In [1]: import numpy as np

In [2]: import numpy.linalg as la

In [3]: np.set_printoptions(suppress=True, linewidth=200)

In [4]: data = np.loadtxt("block10.csv", delimiter=",")

In [5]: data
Out[5]: 
array([[1.  , 0.9 , 0.81, 0.73, 0.66, 0.59, 0.53, 0.48, 0.43],
       [0.9 , 1.  , 0.9 , 0.81, 0.73, 0.66, 0.59, 0.53, 0.48],
       [0.81, 0.9 , 1.  , 0.9 , 0.81, 0.73, 0.66, 0.59, 0.53],
       [0.73, 0.81, 0.9 , 1.  , 0.9 , 0.81, 0.73, 0.66, 0.59],
       [0.66, 0.73, 0.81, 0.9 , 1.  , 0.9 , 0.81, 0.73, 0.66],
       [0.59, 0.66, 0.73, 0.81, 0.9 , 1.  , 0.9 , 0.81, 0.73],
       [0.53, 0.59, 0.66, 0.73, 0.81, 0.9 , 1.  , 0.9 , 0.81],
       [0.48, 0.53, 0.59, 0.66, 0.73, 0.81, 0.9 , 1.  , 0.9 ],
       [0.43, 0.48, 0.53, 0.59, 0.66, 0.73, 0.81, 0.9 , 1.  ]])

In [6]: # equal to its transpose

In [7]: evals, evecs = la.eigh(data)

In [8]: x0 = np.array([1, -3, -3, 1, 2, 0, 2, 2, -2])

In [9]: np.abs(data).sum(axis=1).max(), round(np.abs(evals).max(), 2)
Out[9]: (np.float64(7.2), np.float64(6.78))

In [10]: np.round(evecs * np.maximum(evals, 0) @ evecs.T, 2)
Out[10]: 
array([[1.  , 0.9 , 0.81, 0.73, 0.66, 0.59, 0.53, 0.48, 0.43],
       [0.9 , 1.  , 0.9 , 0.81, 0.73, 0.66, 0.59, 0.53, 0.48],
       [0.81, 0.9 , 1.  , 0.9 , 0.81, 0.73, 0.66, 0.59, 0.53],
       [0.73, 0.81, 0.9 , 1.  , 0.9 , 0.81, 0.73, 0.66, 0.59],
       [0.66, 0.73, 0.81, 0.9 , 1.  , 0.9 , 0.81, 0.73, 0.66],
       [0.59, 0.66, 0.73, 0.81, 0.9 , 1.  , 0.9 , 0.81, 0.73],
       [0.53, 0.59, 0.66, 0.73, 0.81, 0.9 , 1.  , 0.9 , 0.81],
       [0.48, 0.53, 0.59, 0.66, 0.73, 0.81, 0.9 , 1.  , 0.9 ],
       [0.43, 0.48, 0.53, 0.59, 0.66, 0.73, 0.81, 0.9 , 1.  ]])

In [11]: theta = np.radians(135)

In [12]: r_ = np.eye(9)

In [13]: r_[8, 8] = r_[0, 0] = np.cos(theta)

In [14]: r_[8, 0], r_[0, 8] = -np.sin(theta), np.sin(theta)

In [15]: r_.round(2)
Out[15]: 
array([[-0.71,  0.  ,  0.  ,  0.  ,  0.  ,  0.  ,  0.  ,  0.  ,  0.71],
       [ 0.  ,  1.  ,  0.  ,  0.  ,  0.  ,  0.  ,  0.  ,  0.  ,  0.  ],
       [ 0.  ,  0.  ,  1.  ,  0.  ,  0.  ,  0.  ,  0.  ,  0.  ,  0.  ],
       [ 0.  ,  0.  ,  0.  ,  1.  ,  0.  ,  0.  ,  0.  ,  0.  ,  0.  ],
       [ 0.  ,  0.  ,  0.  ,  0.  ,  1.  ,  0.  ,  0.  ,  0.  ,  0.  ],
       [ 0.  ,  0.  ,  0.  ,  0.  ,  0.  ,  1.  ,  0.  ,  0.  ,  0.  ],
       [ 0.  ,  0.  ,  0.  ,  0.  ,  0.  ,  0.  ,  1.  ,  0.  ,  0.  ],
       [ 0.  ,  0.  ,  0.  ,  0.  ,  0.  ,  0.  ,  0.  ,  1.  ,  0.  ],
       [-0.71,  0.  ,  0.  ,  0.  ,  0.  ,  0.  ,  0.  ,  0.  , -0.71]])

In [16]: other = data @ r_.T

In [17]: np.allclose(data @ data.T, other @ other.T)
Out[17]: True

In [18]: np.round(np.abs(other - data).max(axis=0), 2)
Out[18]: array([1.4 , 0.  , 0.  , 0.  , 0.  , 0.  , 0.  , 0.  , 2.01])

In [19]: other.round(2) + 0
Out[19]: 
array([[-0.4 ,  0.9 ,  0.81,  0.73,  0.66,  0.59,  0.53,  0.48, -1.01],
       [-0.3 ,  1.  ,  0.9 ,  0.81,  0.73,  0.66,  0.59,  0.53, -0.98],
       [-0.2 ,  0.9 ,  1.  ,  0.9 ,  0.81,  0.73,  0.66,  0.59, -0.95],
       [-0.1 ,  0.81,  0.9 ,  1.  ,  0.9 ,  0.81,  0.73,  0.66, -0.93],
       [ 0.  ,  0.73,  0.81,  0.9 ,  1.  ,  0.9 ,  0.81,  0.73, -0.93],
       [ 0.1 ,  0.66,  0.73,  0.81,  0.9 ,  1.  ,  0.9 ,  0.81, -0.93],
       [ 0.2 ,  0.59,  0.66,  0.73,  0.81,  0.9 ,  1.  ,  0.9 , -0.95],
       [ 0.3 ,  0.53,  0.59,  0.66,  0.73,  0.81,  0.9 ,  1.  , -0.98],
       [ 0.4 ,  0.48,  0.53,  0.59,  0.66,  0.73,  0.81,  0.9 , -1.01]])

In [20]: np.allclose(la.norm(data, axis=1), la.norm(other, axis=1))
Out[20]: True

In [21]: np.round(la.det(r_), 2), np.round(np.trace(r_), 2)
Out[21]: (np.float64(1.0), np.float64(5.59))

In [22]: mat = np.load("run3.npy")

In [23]: mat
Out[23]: 
array([[ -0.2,  -0.1,   0.7],
       [ -0.9,   0.2,   0. ],
       [-11. ,   9. ,  -3. ],
       [ -0.5,   0.5,   0.5],
       [ -1.4,  -1.4,  -0.7],
       [  1.1,  -1.1,   0.1],
       [ -1.4,   0.3,   0. ],
       [ -2.8,  -1.4,   0.3],
       [  0.2,  -1.2,  -1. ],
       [ -2.2,  -0.6,   0.6],
       [ -3.1,  -0.3,  -0.5],
       [ -0.5,   0.6,   1.7],
       [  1.2,   1. ,   0. ],
       [  0.1,   0.5,  -1.3]])

In [24]: cen = mat - mat.mean(axis=0)

In [25]: evecs = la.svd(cen)[2][:1]

In [26]: other = cen - cen @ evecs.T @ evecs

In [27]: np.round(la.norm(other) / la.norm(cen), 2)
Out[27]: np.float64(0.35)
